In [1]: import numpy as np

In [2]: np.set_printoptions(precision=2, suppress=True, linewidth=100)

In [3]: A = np.loadtxt("x.csv", delimiter=",")

In [4]: print(A)
[[ 11.19   4.21  -1.87]
 [ 18.29   2.11  -0.73]
 [  4.8    3.11  -4.16]
 [-18.94  -1.71   0.17]
 [ 19.41  -8.51  -0.12]
 [ -8.2    4.3   -3.09]
 [ 22.57   3.38   4.94]
 [ -4.07   6.86  -0.73]
 [-11.82  -5.48  -3.78]
 [ -0.12  -6.2   -0.26]
 [  7.45   4.91  -0.49]
 [-27.09   1.19  -0.7 ]
 [ -6.31  -8.35   0.85]
 [ -4.44  -0.51   3.88]
 [ -1.95   3.13  -6.86]
 [ 16.68   0.46  -0.7 ]
 [ -7.17 -11.14   1.65]
 [  0.75   3.62  -1.6 ]
 [ -0.24   1.63   5.59]
 [  2.37  -4.7    1.47]
 [ 11.19   1.37   3.23]]

In [5]: Xc = A - A.mean(axis=0)

In [6]: left, sv, vt = np.linalg.svd(Xc, full_matrices=False)

In [7]: print(np.linalg.matrix_rank(Xc))
3

In [8]: print(np.abs(vt[-1]))
[0.06 0.18 0.98]

In [9]: print(round((sv ** 2).sum() ** 2 / (sv ** 4).sum(), 2))
1.42

In [10]: print(vt[0] * np.sign(vt[0, np.abs(vt[0]).argmax()]))
[1.   0.07 0.05]

In [11]: print(sv)
[57.08 22.75 12.81]

In [12]: print(np.round(Xc.mean(axis=0), 2) + 0)
[0. 0. 0.]

In [13]: print(np.searchsorted(np.cumsum(sv ** 2) / (sv ** 2).sum(), 0.9) + 1)
2

In [14]: print(np.abs(vt[0]).argmax())
0

In [15]: print((np.sign(left[:, 0]) == np.sign(left[0, 0])).astype(int))
[1 1 1 0 1 0 1 0 0 0 1 0 0 0 0 1 0 0 0 1 1]

In [16]: lab = A[:, 0] > np.median(A[:, 0])

In [17]: r0 = A[lab].mean(axis=0) - A[~lab].mean(axis=0)

In [18]: print(r0)
[19.68  2.48  0.3 ]

In [19]: print(lab.astype(int))
[1 1 1 0 1 0 1 0 0 0 1 0 0 0 0 1 0 1 0 1 1]

In [20]: x = np.array([8, 2, 9])

In [21]: rhs = A @ x

In [22]: try:
    ...:     np.linalg.solve(A, rhs)
    ...: except np.linalg.LinAlgError as e:
    ...:     print(e)
    ...: 
Last 2 dimensions of the array must be square

In [23]: print(np.linalg.lstsq(A, rhs)[0])
[8. 2. 9.]

In [24]: rng = np.random.default_rng(52002)

In [25]: rhs = rhs + 0.02 * rng.normal(size=21)

In [26]: print(rhs)
[  81.1   143.95    7.2  -153.42  137.2   -84.81  231.75  -25.39 -139.55  -15.71   65.01 -220.62
  -59.52   -1.65  -71.06  128.04  -64.8    -1.18   51.66   22.8   121.33]

In [27]: c, *_ = np.linalg.lstsq(A, rhs)

In [28]: print(c)
[8. 2. 9.]

In [29]: print([round(float(np.linalg.norm(np.linalg.solve(A.T @ A + lam * np.eye(3), A.T @ rhs))), 2) for lam in (0, 1, 10, 100)])
[12.21, 12.17, 11.84, 9.9]

In [30]: Y = np.array([[2, -1], [2, 1], [1, 2]])

In [31]: mat = np.tile(Y, (2, 3))

In [32]: print(mat)
[[ 2 -1  2 -1  2 -1]
 [ 2  1  2  1  2  1]
 [ 1  2  1  2  1  2]
 [ 2 -1  2 -1  2 -1]
 [ 2  1  2  1  2  1]
 [ 1  2  1  2  1  2]]

In [33]: print(round(np.trace(np.linalg.pinv(mat) @ mat), 2))
2.0

In [34]: print(np.unique(mat.round(6), axis=0).shape)
(3, 6)

In [35]: print(mat @ np.linalg.pinv(mat) @ mat)
[[ 2. -1.  2. -1.  2. -1.]
 [ 2.  1.  2.  1.  2.  1.]
 [ 1.  2.  1.  2.  1.  2.]
 [ 2. -1.  2. -1.  2. -1.]
 [ 2.  1.  2.  1.  2.  1.]
 [ 1.  2.  1.  2.  1.  2.]]

In [36]: print(np.linalg.lstsq(mat[:-1].T, mat[-1])[2])
2

In [37]: try:
    ...:     np.linalg.inv(mat)
    ...: except np.linalg.LinAlgError as e:
    ...:     print("failed:", e)
    ...: 
failed: Singular matrix

In [38]: print(np.abs(np.diag(np.linalg.qr(mat)[1])) > 1e-9)
[ True  True False False False False]

In [39]: X = np.load("w.npy")

In [40]: print(X)
[[ 5  5  5  5  5  5]
 [ 5 10 10 10 10 10]
 [ 5 10 15 15 15 15]
 [ 5 10 15 20 20 20]
 [ 5 10 15 20 25 25]
 [ 5 10 15 20 25 30]]

In [41]: q, V = np.linalg.qr(X[:, :5])[0], np.linalg.qr(X[:, 5:])[0]

In [42]: sv = np.linalg.svd(q.T @ V, compute_uv=False)

In [43]: print(sv)
[1.]

In [44]: evals, V = np.linalg.eigh(X)

In [45]: print(evals.sum(), np.trace(X))
105.0 105

In [46]: print(np.abs(V[:, -1]).round(6).argmax())
5

In [47]: print(np.unique(evals.round(6) + 0, return_counts=True)[1])
[1 1 1 1 1 1]

In [48]: print(V @ np.diag(evals) @ V.T)
[[ 5.  5.  5.  5.  5.  5.]
 [ 5. 10. 10. 10. 10. 10.]
 [ 5. 10. 15. 15. 15. 15.]
 [ 5. 10. 15. 20. 20. 20.]
 [ 5. 10. 15. 20. 25. 25.]
 [ 5. 10. 15. 20. 25. 30.]]

In [49]: E = np.load("m.npy")

In [50]: print(E)
[[ 0.93 -0.23  0.74 -0.43]
 [ 1.   -0.47  0.94 -0.64]
 [ 0.4   0.15  0.47 -0.45]
 [ 1.   -0.95 -0.06  0.93]
 [ 0.17 -0.77 -0.83  0.94]
 [-0.19  0.24  0.18 -0.33]
 [ 0.93 -0.81 -0.19  0.8 ]
 [ 0.07 -0.4  -0.45  0.6 ]
 [ 0.91 -0.33  0.62 -0.2 ]
 [-0.95  0.49 -0.61  0.02]
 [-0.84  0.96  0.93 -0.99]
 [-0.7   0.61  0.26 -0.66]
 [-0.65  0.23 -0.28  0.  ]
 [ 0.51  0.8   0.95 -0.98]
 [ 0.96  0.05  0.91 -0.79]
 [-0.87  0.7   0.11 -0.68]
 [-0.83  0.75  0.34 -0.79]
 [-0.42  0.73  0.69 -0.88]]

In [51]: proj = E @ np.linalg.solve(E.T @ E, E.T)

In [52]: print(np.allclose(proj @ proj, proj))
True

In [53]: print(np.diag(proj))
[0.15 0.57 0.07 0.38 0.18 0.02 0.16 0.04 0.12 0.2  0.63 0.1  0.05 0.63 0.27 0.15 0.13 0.13]
